$ python -q
>>> import numpy as np
>>> np.set_printoptions(precision=2, suppress=True, linewidth=160, sign=" ")
>>> def rnd(a):
...     return np.round(a, 2) + 0
... 
>>> mat = np.load("case1.npy")
>>> print(mat)
[[-0.49 -0.35  0.96  0.1  -0.3  -0.3   0.17]
 [ 0.16  0.75  2.34 -1.02  0.21  0.54 -0.81]
 [-0.3   0.09 -0.4   0.59  0.4  -0.47  0.11]
 [-0.68  0.03  0.65  0.11 -0.28 -0.6  -0.15]]
>>> f, v = mat[3], mat[0]
>>> print(rnd(f @ f))
1.36
>>> pr = (f @ v) / (f @ f) * f
>>> print(rnd(pr))
[-0.6   0.03  0.57  0.1  -0.25 -0.53 -0.13]
>>> print((v - pr) @ f)
0.0
>>> blk = np.stack([mat, -1 * mat, mat[::-1]])
>>> print(np.linalg.matrix_rank(blk.reshape(3, -1)))
2
>>> print(np.linalg.matrix_rank(blk))
[ 4  4  4]
>>> print((blk @ mat.T).shape)
(3, 4, 4)
>>> Uu, s, Vh = np.linalg.svd(mat, full_matrices=False)
>>> print(rnd(s))
[ 3.    1.5   0.75  0.38]
>>> print(Uu.shape, s.shape, Vh.shape)
(4, 4) (4,) (4, 7)
>>> print(rnd(Uu.T @ mat @ Vh.T))
[[ 3.    0.    0.    0.  ]
 [ 0.    1.5   0.    0.  ]
 [ 0.    0.    0.75  0.  ]
 [ 0.    0.    0.    0.38]]
>>> W1 = np.array([[2, 3, 1, 3, -3, 0],
...     [0, -1, 2, 3, 2, 1],
...     [1, 3, -1, 0, 0, 0],
...     [-2, 2, -3, -2, 0, -3],
...     [-3, -3, -3, 3, 2, 3],
...     [-2, -1, 3, 0, 3, -3],
...     [-1, -2, 0, -3, 3, -1]])
>>> beta = np.array([3, 1, 1, 2, 2, 1])
>>> act = np.maximum(mat @ W1 + beta, 0)
>>> print((act > 0).astype(int))
[[ 1  1  0  0  1  1]
 [ 1  1  1  1  1  1]
 [ 1  0  0  1  1  1]
 [ 1  1  0  0  1  1]]
>>> cent = np.array([[0, 3], [3, 2], [1, 3], [1, 2], [3, 2], [3, 1]])
>>> print(W1 @ cent)
[[  4  15]
 [ 11  15]
 [  8   6]
 [ -8 -18]
 [  6 -11]
 [  0   4]
 [ -3  -8]]
>>> print((act @ cent).round(6).argmax(axis=1))
[ 1  1  0  1]
>>> print(rnd(act @ cent))
[[ 17.34  23.71]
 [ 54.46  75.38]
 [ 14.92  10.89]
 [ 17.82  22.85]]
>>> arr = np.array([[0.64, 0.18, 0.18], [0.41, 0.32, 0.27], [0.0, 0.67, 0.33]])
>>> x0 = np.array([1, 2, 3])
>>> h = np.maximum(arr @ x0, 0)
>>> print(np.maximum(arr @ (3 * x0), 0))
[ 4.62  5.58  6.99]
>>> print(rnd(np.tanh(arr @ x0)))
[ 0.91  0.95  0.98]
>>> print(rnd(np.maximum(arr @ x0, 0) - np.maximum(-arr @ x0, 0)))
[ 1.54  1.86  2.33]
>>> print(rnd(h))
[ 1.54  1.86  2.33]
>>> print(arr * (h > 1e-9)[:, None])
[[ 0.64  0.18  0.18]
 [ 0.41  0.32  0.27]
 [ 0.    0.67  0.33]]
>>> rng = np.random.default_rng(440)
>>> z = rng.permutation(3)
>>> print(z)
[ 2  0  1]
>>> other = arr[z][:, z]
>>> print(np.diag(other))
[ 0.33  0.64  0.32]
>>> print(rnd(np.sort(np.abs(np.linalg.eigvals(other)))))
[ 0.07  0.36  1.  ]
>>> print(rnd(np.linalg.matrix_power(arr, 2)))
[[ 0.48  0.29  0.22]
 [ 0.39  0.36  0.25]
 [ 0.27  0.44  0.29]]
>>> print(arr @ np.ones(3))
[ 1.  1.  1.]
>>> pr = np.eye(3)[1]
>>> for _ in range(6):
...     pr = pr @ arr
...     print(pr.round(2))
... 
[ 0.41  0.32  0.27]
[ 0.39  0.36  0.25]
[ 0.4   0.35  0.25]
[ 0.4   0.35  0.25]
[ 0.4   0.35  0.25]
[ 0.4   0.35  0.25]
>>> K = np.load("a.npy")
>>> print(K)
[[-2.  1.]
 [ 1. -2.]]
>>> # symmetric, so the eigenvalues are real
>>> evals, evecs = np.linalg.eigh(K)
>>> print(rnd(np.linalg.eigvalsh(K + 3 * np.eye(2))))
[ 0.  2.]
>>> print(rnd(evecs @ np.diag(evals) @ evecs.T))
[[-2.  1.]
 [ 1. -2.]]
>>> print(np.unique(evals.round(6) + 0, return_counts=True)[1])
[ 1  1]
>>> print(rnd(evecs.T @ evecs))
[[ 1.  0.]
 [ 0.  1.]]
>>> print(rnd(np.linalg.svd(K, compute_uv=False)))
[ 3.  1.]
>>> print((evals > 1e-8).sum(), (evals < -1e-8).sum())
0 2
>>> print(rnd(evecs.T @ K @ evecs))
[[-3.  0.]
 [ 0. -1.]]
>>> other = mat + rng.integers(-2, 3, (4, 1)) @ rng.integers(-2, 3, (1, 7))
>>> print(rnd(other))
[[-4.49 -4.35  2.96 -1.9   1.7  -2.3   2.17]
 [ 2.16  2.75  1.34 -0.02 -0.79  1.54 -1.81]
 [-2.3  -1.91  0.6  -0.41  1.4  -1.47  1.11]
 [-0.68  0.03  0.65  0.11 -0.28 -0.6  -0.15]]
>>> print(np.linalg.matrix_rank(other - mat, tol=1e-8))
1
>>> print(rnd(np.linalg.svd(other - mat, compute_uv=False)))
[ 8.83  0.    0.    0.  ]
>>> print(rnd(other - mat))
[[-4. -4.  2. -2.  2. -2.  2.]
 [ 2.  2. -1.  1. -1.  1. -1.]
 [-2. -2.  1. -1.  1. -1.  1.]
 [ 0.  0.  0.  0.  0.  0.  0.]]
>>> print(np.abs(other - mat).sum(axis=1))
[ 18.   9.   9.   0.]
>>> W0 = np.load("run2.npy")
>>> print(W0)
[[  0.39  -0.02   5.88   0.09   0.77]
 [ -1.49   0.01   3.21  -0.02  -0.18]
 [  0.39  -0.02   8.67   0.02   0.73]
 [  2.17   0.01   5.33   0.02  -0.12]
 [ -1.65  -0.02 -12.28   0.11  -0.12]
 [  0.96   0.01  -6.09   0.08  -0.21]
 [ -0.42   0.01  -9.88   0.08  -0.18]
 [ -4.55   0.    -4.75   0.02   0.13]
 [  2.09   0.01  -6.31  -0.06   0.2 ]
 [  1.12   0.01   3.37   0.04  -0.18]
 [ -0.62   0.     5.6    0.08  -0.37]
 [ -0.73   0.01  -0.16   0.07   0.1 ]
 [  2.37   0.01  -3.35   0.09  -0.41]
 [  0.17  -0.01 -19.16  -0.09   0.01]
 [ -1.3   -0.03   1.15   0.01  -0.66]
 [ -3.09  -0.02  10.     0.07   0.04]
 [  3.34   0.     7.66  -0.05   0.34]
 [  1.65   0.    -5.64   0.05  -0.96]
 [  1.13   0.01  21.85   0.01  -0.23]
 [  1.28  -0.01 -16.27  -0.1   -0.19]
 [  3.85   0.02 -12.63  -0.08   0.59]
 [  0.81   0.01   3.17   0.02  -0.32]
 [ -2.61  -0.02   2.46   0.01   0.08]
 [  0.67   0.    11.96  -0.08   0.26]
 [ -3.55  -0.02  -5.04  -0.1    0.08]
 [  1.18  -0.01  -8.17   0.13   0.45]
 [ -0.38   0.     4.96   0.11   0.28]
 [ -2.32   0.01  -0.26  -0.03  -0.19]]
>>> # column 2 is much longer than the rest
>>> P = W0 @ np.linalg.solve(W0.T @ W0, W0.T)
>>> print(rnd(np.linalg.eigvalsh(P)))
[ 0.  0.  0.  0.  0.  0.  0.  0.  0.  0.  0.  0.  0.  0.  0.  0.  0.  0.  0.  0.  0.  0.  0.  1.  1.  1.  1.  1.]
>>> print(rnd(np.trace(P)))
5.0
